$ python -q
>>> import numpy as np
>>> import numpy.linalg as la
>>> np.set_printoptions(suppress=True, linewidth=100)
>>> def rd(a):
...     return np.round(a, 1) + 0
... 
>>> feats = np.load("mat.npy")
>>> feats
array([[ 4,  6,  4,  2,  2,  2,  7,  2,  3,  4,  3,  4,  5,  7,  3],
       [ 2,  4,  2,  0,  0,  0,  5,  0,  1,  2,  1,  2,  3,  5,  1],
       [ 2,  4,  2,  0,  0,  0,  5,  0,  1,  2,  1,  2,  3,  5,  1],
       [ 1,  3,  1, -1, -1, -1,  4, -1,  0,  1,  0,  1,  2,  4,  0],
       [ 0,  2,  0, -2, -2, -2,  3, -2, -1,  0, -1,  0,  1,  3, -1],
       [ 4,  6,  4,  2,  2,  2,  7,  2,  3,  4,  3,  4,  5,  7,  3],
       [ 3,  5,  3,  1,  1,  1,  6,  1,  2,  3,  2,  3,  4,  6,  2],
       [ 4,  6,  4,  2,  2,  2,  7,  2,  3,  4,  3,  4,  5,  7,  3]])
>>> rank = la.matrix_rank(feats)
>>> rank
np.int64(2)
>>> ns = la.svd(feats)[2][rank:].T
>>> [int(la.matrix_rank(feats[:, :j + 1])) for j in range(15)]
[1, 2, 2, 2, 2, 2, 2, 2, 2, 2, 2, 2, 2, 2, 2]
>>> [int(la.matrix_rank(np.delete(feats, i, axis=0))) for i in range(8)]
[2, 2, 2, 2, 2, 2, 2, 2]
>>> rng = np.random.default_rng(517)
>>> M2 = feats + rng.integers(-2, 3, (8, 2)) @ rng.integers(-2, 3, (2, 15))
>>> M2
array([[  4,   4,   3,   2,   0,   1,   6,   1,   1,   3,   5,   3,   3,   5,   3],
       [  3,   7,   1,  -2,   0,   0,   4,   2,   1,   2,  -3,   2,   4,   6,   2],
       [  2,   6,   3,   0,   2,   1,   6,   1,   3,   3,  -1,   3,   5,   7,   1],
       [  2,   8,   1,  -3,   1,   0,   4,   2,   2,   2,  -6,   2,   5,   7,   1],
       [  2,   0,  -6,  -6, -10,  -6,  -3,  -2,  -9,  -4,  -1,  -4,  -5,  -3,   1],
       [  2,   2,   7,   6,   4,   3,  10,  -1,   5,   5,   9,   5,   5,   7,   1],
       [  2,   6,   6,   3,   5,   3,   9,   1,   6,   5,   2,   5,   7,   9,   1],
       [  3,   7,   7,   4,   6,   4,  10,   2,   7,   6,   3,   6,   8,  10,   2]])
>>> rd(la.svd(M2 - feats, compute_uv=False))
array([24.6, 15.3,  0. ,  0. ,  0. ,  0. ,  0. ,  0. ])
>>> np.abs(M2 - feats).sum(axis=1)
array([18, 17, 18, 31, 62, 34, 31, 31])
>>> M2 - feats
array([[ 0, -2, -1,  0, -2, -1, -1, -1, -2, -1,  2, -1, -2, -2,  0],
       [ 1,  3, -1, -2,  0,  0, -1,  2,  0,  0, -4,  0,  1,  1,  1],
       [ 0,  2,  1,  0,  2,  1,  1,  1,  2,  1, -2,  1,  2,  2,  0],
       [ 1,  5,  0, -2,  2,  1,  0,  3,  2,  1, -6,  1,  3,  3,  1],
       [ 2, -2, -6, -4, -8, -4, -6,  0, -8, -4,  0, -4, -6, -6,  2],
       [-2, -4,  3,  4,  2,  1,  3, -3,  2,  1,  6,  1,  0,  0, -2],
       [-1,  1,  3,  2,  4,  2,  3,  0,  4,  2,  0,  2,  3,  3, -1],
       [-1,  1,  3,  2,  4,  2,  3,  0,  4,  2,  0,  2,  3,  3, -1]])
>>> la.lstsq(feats[:-1].T, feats[-1])[2]
np.int32(2)
>>> W0 = np.loadtxt("x.csv", delimiter=",")
>>> W0
array([[ 1.,  2.,  2., -3., -2.,  3.,  2., -1.,  3.,  2.],
       [ 1.,  0.,  3., -3., -3., -2.,  3.,  1., -2., -2.],
       [ 0., -2., -2., -2.,  2., -2.,  1.,  0., -3.,  1.],
       [-2.,  3.,  2.,  3.,  3., -3.,  3., -1.,  3.,  1.],
       [ 2., -3., -2.,  0., -2.,  1.,  3., -2.,  0., -3.],
       [ 0.,  2.,  2.,  1., -1., -1.,  3.,  0.,  2., -2.],
       [-3.,  1., -1., -3.,  3.,  2.,  2., -3.,  3., -3.],
       [-1.,  3.,  1.,  0.,  1.,  0., -2., -2.,  1., -3.],
       [-1.,  2.,  0.,  3.,  3.,  0., -3.,  1., -1.,  0.],
       [-3., -1.,  1., -2.,  2.,  3.,  1., -3.,  0.,  1.]])
>>> f = np.array([-3, 0, 0, 1, 2, -2, -3, -2, 0, 0])
>>> M2 = W0 + np.outer(f, np.eye(10)[1])
>>> print(M2)
[[ 1. -1.  2. -3. -2.  3.  2. -1.  3.  2.]
 [ 1.  0.  3. -3. -3. -2.  3.  1. -2. -2.]
 [ 0. -2. -2. -2.  2. -2.  1.  0. -3.  1.]
 [-2.  4.  2.  3.  3. -3.  3. -1.  3.  1.]
 [ 2. -1. -2.  0. -2.  1.  3. -2.  0. -3.]
 [ 0.  0.  2.  1. -1. -1.  3.  0.  2. -2.]
 [-3. -2. -1. -3.  3.  2.  2. -3.  3. -3.]
 [-1.  1.  1.  0.  1.  0. -2. -2.  1. -3.]
 [-1.  2.  0.  3.  3.  0. -3.  1. -1.  0.]
 [-3. -1.  1. -2.  2.  3.  1. -3.  0.  1.]]
>>> rd(np.abs(la.eigvals(W0)).max())
np.float64(6.3)
>>> W0 @ W0
array([[ -9.,   4.,   7., -20.,   6.,   9.,   3.,   1.,  -8.,  -4.],
       [ -1.,  -4., -12., -31.,   3.,   5., -11.,   1.,  -7.,   1.],
       [  3., -18., -14., -12., -10.,  23.,  -2., -13.,   6.,  -4.],
       [-13.,  -9.,  -8.,  -3.,  24., -10.,  16., -11., -10., -13.],
       [ -3.,  16.,  -3.,   5.,   5.,  10.,  -3.,   3.,  27.,   6.],
       [ -7.,   9.,  -1.,  -7.,  15., -11.,   3.,   2.,  -2.,  -7.],
       [ 13., -16., -17.,  10., -10.,  -4.,   0.,  13., -13., -25.],
       [ 20., -10.,   0.,   7., -18., -23.,   5.,  22., -21.,  -1.],
       [ 10.,  -4.,   8.,  12., -12., -19.,  17.,   0.,  -5.,  -6.],
       [  1., -23., -16.,   2.,   0.,   1.,  10.,   0., -10., -10.]])
>>> rd(np.sort(np.abs(la.eigvals(W0))))
array([0.8, 2.8, 2.8, 4.1, 4.1, 4.3, 4.7, 4.7, 6.3, 6.3])
>>> rd(la.det(W0))
np.float64(383943.0)
>>> print(np.trace(W0))
-1.0
>>> print(rd(la.matrix_power(W0, 3)))
[[  57.  -98.  -60.  -75.  -83.    2.   10.   14.  -80.  -91.]
 [  99.  -93.  -35.  -39. -165.  101.  -97.   43.  -67.  -25.]
 [  14.   49.    7.   92.  -28.   60.  -59.   61.   72.   41.]
 [  44. -135. -151.   11.  -29.   31.   43.  -38.   21.  -99.]
 [ -26.   74.   80.   70.   34.  -43.   12.   16.  -30.  -65.]
 [  58.  -88.  -59.  -37.  -64.   -5.    4.   -1.  -66.  -85.]
 [  32.  150.   32.   80.  -34.   -6.  -63.   17.  170.   25.]
 [ -53.   99.   30. -108.   42.   71.  -64.  -78.  113.   85.]
 [ -70.   51.  -21.  -71.  111.    9.    2.  -40.   68.   65.]
 [ -16.   42.  -49.   65.   20.   64.  -34.  -36.  145.   -8.]]
>>> t3 = np.stack([W0, 2 * W0, W0[::-1]])
>>> t3.shape
(3, 10, 10)
>>> rd(la.norm(t3, axis=(1, 2)))
array([20.8, 41.6, 20.8])
>>> t3.sum(axis=0)
array([[  0.,   5.,   7., -11.,  -4.,  12.,   7.,  -6.,   9.,   7.],
       [  2.,   2.,   9.,  -6.,  -6.,  -6.,   6.,   4.,  -7.,  -6.],
       [ -1.,  -3.,  -5.,  -6.,   7.,  -6.,   1.,  -2.,  -8.,   0.],
       [ -9.,  10.,   5.,   6.,  12.,  -7.,  11.,  -6.,  12.,   0.],
       [  6.,  -7.,  -4.,   1.,  -7.,   2.,  12.,  -6.,   2., -11.],
       [  2.,   3.,   4.,   3.,  -5.,  -2.,  12.,  -2.,   6.,  -9.],
       [-11.,   6.,  -1.,  -6.,  12.,   3.,   9., -10.,  12.,  -8.],
       [ -3.,   7.,   1.,  -2.,   5.,  -2.,  -5.,  -6.,   0.,  -8.],
       [ -2.,   6.,   3.,   6.,   6.,  -2.,  -6.,   4.,  -5.,  -2.],
       [ -8.,  -1.,   5.,  -9.,   4.,  12.,   5., -10.,   3.,   5.]])
>>> np.einsum("bij,cij->bc", t3, t3)
array([[ 433.,  866.,   -4.],
       [ 866., 1732.,   -8.],
       [  -4.,   -8.,  433.]])
>>> (t3 @ W0.T).shape
(3, 10, 10)
>>> la.matrix_rank(t3)
array([10, 10, 10])
>>> m1 = np.load("test8.npy")
>>> rd(m1)
array([[ 1. ,  0. ,  0. ,  0. ,  0. ,  0. ,  0. ,  0. ],
       [ 0. ,  0.9,  0. ,  0. ,  0.5,  0. ,  0. ,  0. ],
       [ 0. ,  0. ,  1. ,  0. ,  0. ,  0. ,  0. ,  0. ],
       [ 0. ,  0. ,  0. ,  1. ,  0. ,  0. ,  0. ,  0. ],
       [ 0. , -0.5,  0. ,  0. ,  0.9,  0. ,  0. ,  0. ],
       [ 0. ,  0. ,  0. ,  0. ,  0. ,  1. ,  0. ,  0. ],
       [ 0. ,  0. ,  0. ,  0. ,  0. ,  0. ,  1. ,  0. ],
       [ 0. ,  0. ,  0. ,  0. ,  0. ,  0. ,  0. ,  1. ]])
>>> feats.shape
(8, 15)
>>> print(feats.sum(axis=0))
[20 36 20  4  4  4 44  4 12 20 12 20 28 44 12]
>>> feats.mean(axis=0)
array([2.5, 4.5, 2.5, 0.5, 0.5, 0.5, 5.5, 0.5, 1.5, 2.5, 1.5, 2.5, 3.5, 5.5, 1.5])
>>> la.matrix_rank(feats)
np.int64(2)
>>> np.diff(feats, axis=0)
array([[-2, -2, -2, -2, -2, -2, -2, -2, -2, -2, -2, -2, -2, -2, -2],
       [ 0,  0,  0,  0,  0,  0,  0,  0,  0,  0,  0,  0,  0,  0,  0],
       [-1, -1, -1, -1, -1, -1, -1, -1, -1, -1, -1, -1, -1, -1, -1],
       [-1, -1, -1, -1, -1, -1, -1, -1, -1, -1, -1, -1, -1, -1, -1],
       [ 4,  4,  4,  4,  4,  4,  4,  4,  4,  4,  4,  4,  4,  4,  4],
       [-1, -1, -1, -1, -1, -1, -1, -1, -1, -1, -1, -1, -1, -1, -1],
       [ 1,  1,  1,  1,  1,  1,  1,  1,  1,  1,  1,  1,  1,  1,  1]])
>>> f = np.array([3, -1, -1, 3, -2, -2, -2, 2])
>>> M2 = m1 + np.outer(f, np.eye(8)[3])
>>> rd(la.det(M2) / la.det(m1)), rd(1 + la.solve(m1, f)[3])
(np.float64(4.0), np.float64(4.0))
>>> la.matrix_rank(la.inv(M2) - la.inv(m1), tol=1e-8)
np.int64(1)
>>> M2 = m1 + rng.integers(-2, 3, (8, 1)) @ rng.integers(-2, 3, (1, 8))
>>> rd(M2)
array([[-1. ,  1. ,  0. ,  0. , -2. ,  0. , -2. ,  0. ],
       [ 4. , -1.1,  0. ,  0. ,  4.5,  0. ,  4. ,  0. ],
       [ 2. , -1. ,  1. ,  0. ,  2. ,  0. ,  2. ,  0. ],
       [ 2. , -1. ,  0. ,  1. ,  2. ,  0. ,  2. ,  0. ],
       [ 0. , -0.5,  0. ,  0. ,  0.9,  0. ,  0. ,  0. ],
       [-2. ,  1. ,  0. ,  0. , -2. ,  1. , -2. ,  0. ],
       [-4. ,  2. ,  0. ,  0. , -4. ,  0. , -3. ,  0. ],
       [ 0. ,  0. ,  0. ,  0. ,  0. ,  0. ,  0. ,  1. ]])
>>> print(rd(la.svd(M2 - m1, compute_uv=False)))
[12.5  0.   0.   0.   0.   0.   0.   0. ]
>>> la.matrix_rank(M2 - m1, tol=1e-8)
np.int64(1)
>>> np.abs(M2 - m1).sum(axis=1)
array([ 7., 14.,  7.,  7.,  0.,  7., 14.,  0.])
>>> K = np.load("arr.npy")
>>> K
array([[ 1., -2.,  0.,  0.,  0.,  0.,  0.,  0.,  0.,  0.,  0.,  0.,  0.,  0.,  0.],
       [-2., -1., -2.,  0.,  0.,  0.,  0.,  0.,  0.,  0.,  0.,  0.,  0.,  0.,  0.],
       [ 0., -2.,  3., -2.,  0.,  0.,  0.,  0.,  0.,  0.,  0.,  0.,  0.,  0.,  0.],
       [ 0.,  0., -2., -2., -2.,  0.,  0.,  0.,  0.,  0.,  0.,  0.,  0.,  0.,  0.],
       [ 0.,  0.,  0., -2., -1., -2.,  0.,  0.,  0.,  0.,  0.,  0.,  0.,  0.,  0.],
       [ 0.,  0.,  0.,  0., -2., -2., -2.,  0.,  0.,  0.,  0.,  0.,  0.,  0.,  0.],
       [ 0.,  0.,  0.,  0.,  0., -2., -2., -2.,  0.,  0.,  0.,  0.,  0.,  0.,  0.],
       [ 0.,  0.,  0.,  0.,  0.,  0., -2., -1., -2.,  0.,  0.,  0.,  0.,  0.,  0.],
       [ 0.,  0.,  0.,  0.,  0.,  0.,  0., -2.,  0., -2.,  0.,  0.,  0.,  0.,  0.],
       [ 0.,  0.,  0.,  0.,  0.,  0.,  0.,  0., -2.,  3., -2.,  0.,  0.,  0.,  0.],
       [ 0.,  0.,  0.,  0.,  0.,  0.,  0.,  0.,  0., -2., -3., -2.,  0.,  0.,  0.],
       [ 0.,  0.,  0.,  0.,  0.,  0.,  0.,  0.,  0.,  0., -2.,  3., -2.,  0.,  0.],
       [ 0.,  0.,  0.,  0.,  0.,  0.,  0.,  0.,  0.,  0.,  0., -2., -3., -2.,  0.],
       [ 0.,  0.,  0.,  0.,  0.,  0.,  0.,  0.,  0.,  0.,  0.,  0., -2.,  1., -2.],
       [ 0.,  0.,  0.,  0.,  0.,  0.,  0.,  0.,  0.,  0.,  0.,  0.,  0., -2.,  0.]])
>>> # symmetric
>>> M2 = K + rng.integers(-2, 3, (15, 12)) @ rng.integers(-2, 3, (12, 15))
>>> M2
array([[ -6.,  -4.,   3.,  -6., -10.,  -7.,  -1.,   0.,   2.,   1.,   3.,  -2.,   9.,   9.,   0.],
       [ -5., -14., -15.,   3.,  10., -14.,  -3., -12.,  -2.,   0.,   3.,  -3.,   9., -16.,   0.],
       [ -3., -15.,  -7., -11.,   7.,   4.,   5.,   1.,   3.,   2.,   7.,   5.,   4.,  -3.,  -2.],
       [-13.,  -6.,  -6.,  -5., -12.,  -5.,   6.,  -6.,  -5.,   1.,   5.,   3.,  10.,  -5.,  -7.],
       [  3.,  -2.,   8.,  -4.,  -1.,  -6.,  -2., -10.,  -5.,  -5.,  -7.,  -1.,  -6.,   5.,   7.],
       [ 10.,   0.,   1.,   5.,   0.,  -4.,  -6.,   1.,   3.,   9.,  10.,   8.,  -9.,  13.,   9.],
       [  5.,  11.,   9.,   4.,  -3.,   5.,   0., -12.,  -1., -11.,   4.,   3.,  -1.,  11.,   4.],
       [ -5.,  -9.,  -1.,  -8.,  -7.,  -3.,   0.,   3.,  -9.,  11.,   5.,   9.,  -5.,   2.,  -7.],
       [  2.,  14.,  -8.,  12.,   5.,   3.,  10., -12.,  10.,   5.,   1., -14.,   1., -13.,  -7.],
       [  2.,  -8.,   3.,  -1.,  -2.,   7.,  -2.,  19.,  -9.,  -5.,  10.,  11.,   4.,  12.,   6.],
       [ 12.,   3.,   2.,   1.,   5.,  -9.,  -6.,   2., -10.,  15.,   0.,   4., -12.,  -5.,   0.],
       [  2.,  -5.,   6.,   2.,  -1.,  -5.,  -6.,   5.,  -7.,  -6.,  -2.,   8.,  -2.,   9.,   9.],
       [  0.,   0.,   5.,  -4.,   2.,   4.,  -7.,  -5.,  -4., -13., -12.,   4.,  -7.,  -5.,   2.],
       [ -6.,  12.,   3.,   8.,  -9.,  -8.,  14.,  -7.,  -4.,   9.,   0., -10.,   6.,  -3.,  -4.],
       [  2.,  -4.,   7., -11.,   1.,   9.,  -6.,   4.,   6., -12.,  -8.,  -2.,  -6.,  11.,   2.]])
>>> la.matrix_rank(M2 - K, tol=1e-8)
np.int64(12)
>>> np.abs(M2 - K).sum(axis=1)
array([ 62., 104.,  78.,  89.,  67.,  86.,  86.,  85., 117., 104.,  93.,  68.,  71., 104.,  93.])
>>> rd(la.svd(M2 - K, compute_uv=False))
array([59.4, 45.3, 40.1, 36.4, 31.1, 25.6, 20.1, 18.7, 10.3,  7.7,  5.9,  1.8,  0. ,  0. ,  0. ])
